$ python -q
>>> import numpy as np
>>> import numpy.linalg as la
>>> np.set_printoptions(precision=1, suppress=True, linewidth=140, floatmode="fixed")
>>> Q, _ = la.qr(np.array([[1.6, 0.7, 2.3, -0.8, 1.3, -0.3, -0.1, -0.6],
...     [-0.9, -2.1, -0.3, 1.4, -0.4, 1.0, -0.5, 0.5],
...     [-1.6, -0.9, -1.2, -0.1, -0.9, 1.6, -0.2, -0.5],
...     [-0.7, 0.3, 0.5, -0.3, -0.6, 0.0, -0.2, 0.4],
...     [0.4, 0.8, 2.5, -0.2, 1.3, 0.8, 0.1, 2.2],
...     [0.7, -0.2, 1.5, -0.5, -0.9, -1.1, -0.6, -1.6],
...     [-1.2, -1.8, -0.4, -0.8, 1.4, 0.7, -1.1, 1.2],
...     [1.5, 0.0, 1.8, 0.4, -0.8, -0.7, 0.5, 0.1]]))
>>> vals = np.array([0, 2, 3, 1, 2, 2, 2, 0])
>>> m1 = Q @ np.diag(vals) @ Q.T
>>> m1.round(1) + 0
array([[ 0.9,  0.3,  0.5, -0.3,  0.6,  0.2,  0.2, -0.4],
       [ 0.3,  1.5, -0.2, -0.3,  0.2,  0.5,  0.2,  0.1],
       [ 0.5, -0.2,  1.5, -0.1,  0.2,  0.2, -0.4,  0.5],
       [-0.3, -0.3, -0.1,  1.4,  0.9,  0.7,  0.0,  0.2],
       [ 0.6,  0.2,  0.2,  0.9,  2.1, -0.1,  0.4, -0.1],
       [ 0.2,  0.5,  0.2,  0.7, -0.1,  1.6,  0.0, -0.1],
       [ 0.2,  0.2, -0.4,  0.0,  0.4,  0.0,  1.4,  0.5],
       [-0.4,  0.1,  0.5,  0.2, -0.1, -0.1,  0.5,  1.5]])
>>> # looks like rank 6
>>> rank = la.matrix_rank(m1)
>>> rank
np.int64(6)
>>> N = la.svd(m1)[2][rank:].T
>>> np.round(N @ N.T, 1) + 0
array([[ 0.5,  0.0, -0.3,  0.2, -0.2, -0.1, -0.2,  0.3],
       [ 0.0,  0.1,  0.1,  0.2, -0.1, -0.1,  0.1, -0.1],
       [-0.3,  0.1,  0.2,  0.1,  0.0, -0.1,  0.2, -0.2],
       [ 0.2,  0.2,  0.1,  0.4, -0.3, -0.3,  0.1, -0.1],
       [-0.2, -0.1,  0.0, -0.3,  0.2,  0.2,  0.0,  0.0],
       [-0.1, -0.1, -0.1, -0.3,  0.2,  0.2, -0.1,  0.1],
       [-0.2,  0.1,  0.2,  0.1,  0.0, -0.1,  0.1, -0.2],
       [ 0.3, -0.1, -0.2, -0.1,  0.0,  0.1, -0.2,  0.2]])
>>> np.allclose(m1 @ N, 0)
True
>>> [int(la.matrix_rank(np.delete(m1, i, axis=0))) for i in range(8)]
[6, 6, 6, 6, 6, 6, 6, 6]
>>> la.matrix_rank(m1.T @ m1), la.matrix_rank(m1 @ m1.T)
(np.int64(6), np.int64(6))
>>> Uu, s, VT = la.svd(m1)
>>> V = VT[:(s > 1e-8).sum()]
>>> rng = np.random.default_rng(736)
>>> x0 = m1[4] + 2 * m1[2] + rng.integers(2) * np.eye(8)[7]
>>> x0
array([ 1.6, -0.2,  3.3,  0.7,  2.6,  0.3, -0.4,  0.9])
>>> round(la.norm(x0 - V.T @ V @ x0), 1)
np.float64(0.0)
>>> la.matrix_rank(np.vstack([m1, x0]))
np.int64(6)
>>> np.allclose(V.T @ V @ x0, x0)
True
>>> np.diag(V.T @ V)
array([0.5, 0.9, 0.8, 0.6, 0.8, 0.8, 0.9, 0.8])
>>> np.round(V.T @ V, 1) + 0
array([[ 0.5,  0.0,  0.3, -0.2,  0.2,  0.1,  0.2, -0.3],
       [ 0.0,  0.9, -0.1, -0.2,  0.1,  0.1, -0.1,  0.1],
       [ 0.3, -0.1,  0.8, -0.1,  0.0,  0.1, -0.2,  0.2],
       [-0.2, -0.2, -0.1,  0.6,  0.3,  0.3, -0.1,  0.1],
       [ 0.2,  0.1,  0.0,  0.3,  0.8, -0.2,  0.0,  0.0],
       [ 0.1,  0.1,  0.1,  0.3, -0.2,  0.8,  0.1, -0.1],
       [ 0.2, -0.1, -0.2, -0.1,  0.0,  0.1,  0.9,  0.2],
       [-0.3,  0.1,  0.2,  0.1,  0.0, -0.1,  0.2,  0.8]])
>>> W0 = np.loadtxt("sample9.csv", delimiter=",")
>>> W0
array([[-2.0, -2.0,  0.0,  0.0,  3.0, -2.0,  3.0,  3.0, -2.0],
       [ 1.0,  0.0,  1.0,  0.0, -2.0,  0.0,  1.0,  2.0, -3.0],
       [ 0.0,  0.0,  3.0,  1.0,  3.0,  0.0, -1.0,  1.0,  0.0],
       [ 3.0,  2.0,  1.0, -1.0, -3.0, -3.0, -1.0, -1.0,  2.0],
       [-1.0,  1.0,  3.0, -3.0,  3.0, -2.0, -1.0,  2.0, -2.0],
       [ 1.0,  3.0,  2.0,  3.0,  3.0, -1.0, -1.0, -1.0, -1.0],
       [ 1.0, -2.0,  3.0,  0.0, -3.0,  2.0, -1.0,  1.0, -3.0],
       [-3.0, -1.0,  1.0,  3.0, -2.0, -1.0, -1.0,  2.0,  3.0],
       [ 2.0, -3.0, -1.0,  0.0,  3.0,  0.0,  0.0,  0.0, -1.0]])
>>> x0 = np.array([3, 3, -4, -5, -8, 2, 4, -1, 8])
>>> y = W0 @ x0
>>> y
array([-47.0,  -7.0, -46.0,  47.0, -47.0, -48.0, -16.0,   1.0, -31.0])
>>> la.solve(W0, y)
array([ 3.0,  3.0, -4.0, -5.0, -8.0,  2.0,  4.0, -1.0,  8.0])
>>> np.round(la.solve(W0, W0[:, 6]), 1) + 0
array([0.0, 0.0, 0.0, 0.0, 0.0, 0.0, 1.0, 0.0, 0.0])
>>> np.round(la.solve(W0, y + W0[:, 7]), 1) + 0
array([ 3.0,  3.0, -4.0, -5.0, -8.0,  2.0,  4.0,  0.0,  8.0])
>>> la.solve(W0, 2 * y)
array([  6.0,   6.0,  -8.0, -10.0, -16.0,   4.0,   8.0,  -2.0,  16.0])
>>> np.round(la.solve(W0.T, W0[1]), 1) + 0
array([0.0, 1.0, 0.0, 0.0, 0.0, 0.0, 0.0, 0.0, 0.0])
>>> out = W0 + rng.integers(-2, 3, (9, 7)) @ rng.integers(-2, 3, (7, 9))
>>> out
array([[  7.0,   0.0,  -5.0,   2.0,   9.0,   3.0,   5.0,   8.0,  -1.0],
       [ -1.0,   0.0,   4.0, -10.0,  -3.0,  -1.0,   1.0,  -2.0,  -8.0],
       [  8.0,   4.0,   2.0,  -5.0,  14.0,   2.0,  -2.0,   0.0,   0.0],
       [ -6.0,   0.0,   4.0,  11.0,  -1.0, -14.0,  -7.0,   0.0,   8.0],
       [ 10.0,   2.0,  -4.0,  -4.0,  12.0,   8.0,   4.0,   1.0,   0.0],
       [  2.0,   0.0,  -4.0,   9.0,   8.0,   2.0,   3.0,   0.0,  -1.0],
       [  2.0,   4.0,   9.0,   5.0,  -3.0,  -2.0,  -9.0,  -3.0,   8.0],
       [  2.0,  -1.0,  -1.0,   4.0,   8.0,  -1.0,  -2.0,   5.0,   7.0],
       [  7.0,   4.0,   1.0,   6.0,   6.0,   0.0,  -5.0, -10.0,  10.0]])
>>> la.matrix_rank(out - W0, tol=1e-8)
np.int64(7)
>>> Uu, s, VT = la.svd(out, full_matrices=False)
>>> np.abs(Uu[:, 0]).round(6).argmax()
np.int64(4)
>>> np.round(Uu.T @ out @ VT.T, 1) + 0
array([[33.2,  0.0,  0.0,  0.0,  0.0,  0.0,  0.0,  0.0,  0.0],
       [ 0.0, 29.7,  0.0,  0.0,  0.0,  0.0,  0.0,  0.0,  0.0],
       [ 0.0,  0.0, 18.9,  0.0,  0.0,  0.0,  0.0,  0.0,  0.0],
       [ 0.0,  0.0,  0.0, 12.2,  0.0,  0.0,  0.0,  0.0,  0.0],
       [ 0.0,  0.0,  0.0,  0.0,  8.6,  0.0,  0.0,  0.0,  0.0],
       [ 0.0,  0.0,  0.0,  0.0,  0.0,  5.9,  0.0,  0.0,  0.0],
       [ 0.0,  0.0,  0.0,  0.0,  0.0,  0.0,  3.6,  0.0,  0.0],
       [ 0.0,  0.0,  0.0,  0.0,  0.0,  0.0,  0.0,  1.3,  0.0],
       [ 0.0,  0.0,  0.0,  0.0,  0.0,  0.0,  0.0,  0.0,  0.5]])
>>> np.cumsum(s ** 2) / np.sum(s ** 2)
array([0.4, 0.8, 0.9, 1.0, 1.0, 1.0, 1.0, 1.0, 1.0])
>>> round(np.sqrt((s ** 2).sum()), 1), round(float(la.norm(out)), 1)
(np.float64(51.1), 51.1)
>>> np.round(s / s[0], 1) + 0
array([1.0, 0.9, 0.6, 0.4, 0.3, 0.2, 0.1, 0.0, 0.0])
>>> K = np.loadtxt("m.csv", delimiter=",")
>>> K.round(1) + 0
array([[ 0.1,  0.1,  0.0,  0.1, -0.1,  0.0,  0.1,  0.2,  0.1],
       [ 0.1,  0.2,  0.0,  0.1,  0.1, -0.2,  0.0,  0.2,  0.2],
       [ 0.0,  0.0,  0.0,  0.0,  0.0,  0.0,  0.0,  0.0,  0.0],
       [ 0.1,  0.1,  0.0,  0.2, -0.1,  0.0,  0.2,  0.2,  0.1],
       [-0.1,  0.1,  0.0, -0.1,  0.3, -0.3, -0.3, -0.1,  0.1],
       [ 0.0, -0.2,  0.0,  0.0, -0.3,  0.4,  0.2, -0.2, -0.2],
       [ 0.1,  0.0,  0.0,  0.2, -0.3,  0.2,  0.3,  0.2,  0.0],
       [ 0.2,  0.2,  0.0,  0.2, -0.1, -0.2,  0.2,  0.4,  0.2],
       [ 0.1,  0.2,  0.0,  0.1,  0.1, -0.2,  0.0,  0.2,  0.1]])
>>> Uu, s, VT = la.svd(K)
>>> V = VT[:(s > 1e-8).sum()]
>>> x0 = K[1] + 3 * K[5] + rng.integers(2) * np.eye(9)[1]
>>> x0.round(1) + 0
array([ 0.0, -0.5,  0.0,  0.0, -0.8,  0.9,  0.5, -0.3, -0.5])
>>> la.matrix_rank(np.vstack([K, x0]))
np.int64(2)
>>> np.allclose(V.T @ V @ x0, x0)
True
>>> t = np.radians(60)
>>> R = np.eye(8)
>>> R[6, 6] = R[0, 0] = np.cos(t)
>>> R[6, 0], R[0, 6] = -np.sin(t), np.sin(t)
>>> R
array([[ 0.5,  0.0,  0.0,  0.0,  0.0,  0.0,  0.9,  0.0],
       [ 0.0,  1.0,  0.0,  0.0,  0.0,  0.0,  0.0,  0.0],
       [ 0.0,  0.0,  1.0,  0.0,  0.0,  0.0,  0.0,  0.0],
       [ 0.0,  0.0,  0.0,  1.0,  0.0,  0.0,  0.0,  0.0],
       [ 0.0,  0.0,  0.0,  0.0,  1.0,  0.0,  0.0,  0.0],
       [ 0.0,  0.0,  0.0,  0.0,  0.0,  1.0,  0.0,  0.0],
       [-0.9,  0.0,  0.0,  0.0,  0.0,  0.0,  0.5,  0.0],
       [ 0.0,  0.0,  0.0,  0.0,  0.0,  0.0,  0.0,  1.0]])
>>> out = m1 @ R.T
>>> np.allclose(la.norm(m1, axis=1), la.norm(out, axis=1))
True
>>> np.allclose(m1 @ m1.T, out @ out.T)
True
>>> x0 = np.array([2, 0, 2, 3, 0, 1, -2, 2, 3])
>>> np.round((x0 - K @ x0) @ (K @ x0), 1)
np.float64(-0.0)
>>> la.eigvalsh(2 * K - np.eye(9))
array([-1.0, -1.0, -1.0, -1.0, -1.0, -1.0, -1.0,  1.0,  1.0])
>>> K @ x0
array([ 0.7,  1.0, -0.1,  1.0,  0.1, -1.0,  0.7,  1.8,  0.9])
>>> K @ K @ x0
array([ 0.7,  1.0, -0.1,  1.0,  0.1, -1.0,  0.7,  1.8,  0.9])
>>> data = np.load("arr.npy")
>>> data
array([[  0.2,  -0.5,  -0.2,   0.2,  -0.3,  -0.2,  -0.7,  -0.1],
       [ -1.0,  -0.5,   0.6,   0.2,  -1.1,  -5.0,  -0.9,  -1.3],
       [ -0.4,  -0.2,   0.2,   0.5,  -0.8,  -2.6,  -0.7,  -0.9],
       [  0.5,   0.6,   0.6,   0.0,   0.1,   2.4,   0.8,   0.8],
       [ -0.9,  -0.4,   0.7,  -0.4,  -1.0,  -1.7,  -0.5,  -0.7],
       [ -0.7,  -1.2,  -0.4,  -0.5,  -0.8,  -3.0,  -0.7,  -1.2],
       [ -0.3,  -0.9,  -0.4,   0.1,   0.0,  -2.3,  -0.4,  -0.2],
       [  0.7,   0.8,   0.3,   0.7,   0.6,   2.3,   0.4,   0.8],
       [ -0.7,   0.3,   0.1,   0.0,   0.2,   0.0,   0.0,   0.2],
       [  0.4,   0.5,  -0.1,  -0.3,  -0.2,   0.4,   0.5,   0.0],
       [  0.0,  -0.2,   0.2,  -0.1,  -0.8,  -1.8,  -0.4,   0.0],
       [  0.0,  -0.5,  -0.4,   0.3,  -0.1,  -1.7,  -0.4,  -0.1],
       [ -0.6,   0.5,  -0.3,   0.8,   0.0,   0.9,   0.6,  -0.1],
       [ -1.8,  -2.6,  -0.3,   0.2,  -2.3, -10.1,  -2.8,  -2.8]])
>>> x0 = np.array([2, 0, 1, -2, 0, 2, 2, 1])
>>> y = data @ x0
>>> np.round(la.solve(data.T @ data, data.T @ y), 1) + 0
array([ 2.0,  0.0,  1.0, -2.0,  0.0,  2.0,  2.0,  1.0])
>>> np.round(la.lstsq(data, y)[0], 1) + 0
array([ 2.0,  0.0,  1.0, -2.0,  0.0,  2.0,  2.0,  1.0])
>>> y = y + 0.1 * rng.normal(size=14)
>>> y
array([ -2.2, -14.9,  -9.2,   8.8,  -5.3,  -9.3,  -6.7,   6.6,  -1.1,   3.3,  -4.0,  -5.3,  -0.2, -32.8])
>>> b, *_ = la.lstsq(data, y)
>>> [round(float(la.norm(la.solve(data.T @ data + lam * np.eye(8), data.T @ y))), 2) for lam in (0, 1, 10, 100)]
[4.32, 3.44, 2.72, 1.92]
>>> b.round()
array([ 2.0, -0.0,  1.0, -2.0, -0.0,  2.0,  2.0,  1.0])
>>> b
array([ 2.0, -0.1,  1.0, -2.0, -0.1,  2.0,  2.2,  1.0])
